% python3 -q
>>> import numpy as np
>>> np.set_printoptions(suppress=True, linewidth=160)
>>> tidy = lambda a: np.round(a, 4) + 0
>>> arr = np.load("run7.npy")
>>> arr
array([[ -3.0829,   3.9171,  -5.    ],
       [ -5.8773,   1.1227,  -5.    ],
       [ -1.2387,   5.7613,  -5.    ],
       [ -6.5133,   0.4867,  -5.    ],
       [ -3.185 ,   3.815 ,  -5.    ],
       [-13.074 ,  -6.074 ,  -5.    ],
       [ -8.4373,  -1.4373,  -5.    ],
       [ -6.3906,   0.6094,  -5.    ],
       [ -2.1785,   4.8215,  -5.    ],
       [ -3.7731,   3.2269,  -5.    ],
       [ -8.0319,  -1.0319,  -5.    ],
       [ -8.6509,  -1.6509,  -5.    ],
       [ -1.6085,   5.3915,  -5.    ],
       [ -3.084 ,   3.916 ,  -5.    ],
       [ -8.7401,  -1.7401,  -5.    ],
       [ -5.5808,   1.4192,  -5.    ]])
>>> np.abs(np.diag(np.linalg.qr(arr)[1])) > 1e-9
array([ True,  True, False])
>>> np.allclose(arr[:-1].T @ np.linalg.lstsq(arr[:-1].T, arr[-1])[0], arr[-1])
True
>>> np.linalg.lstsq(arr[:-1].T, arr[-1])[2]
np.int32(2)
>>> tidy(arr @ np.linalg.pinv(arr) @ arr)
array([[ -3.0829,   3.9171,  -5.    ],
       [ -5.8773,   1.1227,  -5.    ],
       [ -1.2387,   5.7613,  -5.    ],
       [ -6.5133,   0.4867,  -5.    ],
       [ -3.185 ,   3.815 ,  -5.    ],
       [-13.074 ,  -6.074 ,  -5.    ],
       [ -8.4373,  -1.4373,  -5.    ],
       [ -6.3906,   0.6094,  -5.    ],
       [ -2.1785,   4.8215,  -5.    ],
       [ -3.7731,   3.2269,  -5.    ],
       [ -8.0319,  -1.0319,  -5.    ],
       [ -8.6509,  -1.6509,  -5.    ],
       [ -1.6085,   5.3915,  -5.    ],
       [ -3.084 ,   3.916 ,  -5.    ],
       [ -8.7401,  -1.7401,  -5.    ],
       [ -5.5808,   1.4192,  -5.    ]])
>>> J = np.load("sample13.npy")
>>> J
array([[ 10.5618, -14.0666,   9.3627,  14.1873, -14.7388, -14.8184],
       [  7.8717, -14.6944,  10.8355,  13.1607, -14.9463, -14.0768],
       [  9.7333, -14.5604,  11.3121,  13.7302, -16.405 , -14.7705],
       [ 10.4064, -14.4957,   8.637 ,  15.0728, -16.3724, -14.4945],
       [  9.609 , -14.8728,   9.1939,  15.8091, -15.8349, -14.3385],
       [  8.7928, -15.1707,  10.9249,  15.9667, -14.1068, -14.1411],
       [ 10.8763, -16.6517,   9.8816,  14.209 , -14.041 , -15.8493],
       [ 10.1328, -11.6609,   9.2209,  14.6804, -13.6283, -14.2654],
       [ 10.4592, -13.74  ,  11.8477,  13.3925, -14.5288, -16.4984],
       [ 10.3527, -13.6379,  10.812 ,  14.3767, -13.8036, -13.7964],
       [  9.9147, -15.7085,  11.1361,  12.7202, -13.9053, -13.8255],
       [  9.8289, -15.7211,   9.8288,  14.4525, -16.1458, -14.583 ],
       [ 10.0923, -17.1041,  11.659 ,  15.4601, -13.6481, -15.7031],
       [  9.9767, -14.4869,  10.4053,  14.8556, -15.0898, -16.5464],
       [ 10.9157, -13.3713,  11.8914,  16.1279, -15.6888, -16.3141],
       [  8.3767, -15.3085,  11.3454,  16.1765, -13.6048, -13.7363],
       [  9.4516, -15.8149,   8.4984,  13.8537, -13.9323, -14.9364],
       [ 10.2016, -13.278 ,  11.1725,  15.268 , -14.6297, -14.6807],
       [ 10.6785, -16.5763,  10.534 ,  13.5154, -13.772 , -13.3783],
       [  9.1399, -14.5177,   8.3934,  13.8156, -13.8852, -14.4116],
       [ 11.6519, -15.0951,   9.8349,  15.8884, -14.3808, -13.5685],
       [ 10.5159, -16.3206,  10.0123,  13.8577, -13.5447, -13.4152],
       [ 10.6016, -15.4651,  11.1775,  15.2019, -14.7553, -15.1294]])
>>> Xs = J - J.mean(axis=0)
>>> left, sig, Vh = np.linalg.svd(Xs, full_matrices=False)
>>> tidy(sig ** 2 / (sig ** 2).sum())
array([0.287 , 0.2174, 0.1558, 0.1453, 0.116 , 0.0785])
>>> tidy(Vh[0] * np.sign(Vh[0, np.abs(Vh[0]).argmax()]))
array([ 0.0938,  0.8186,  0.1194,  0.2938, -0.3388, -0.3252])
>>> tidy(sig)
array([6.3235, 5.503 , 4.6583, 4.4984, 4.0198, 3.3074])
>>> tidy(np.abs(Vh[-1]))
array([0.4523, 0.0123, 0.3205, 0.1479, 0.4901, 0.6561])
>>> np.searchsorted(np.cumsum(sig ** 2) / (sig ** 2).sum(), 0.9) + 1
np.int64(5)
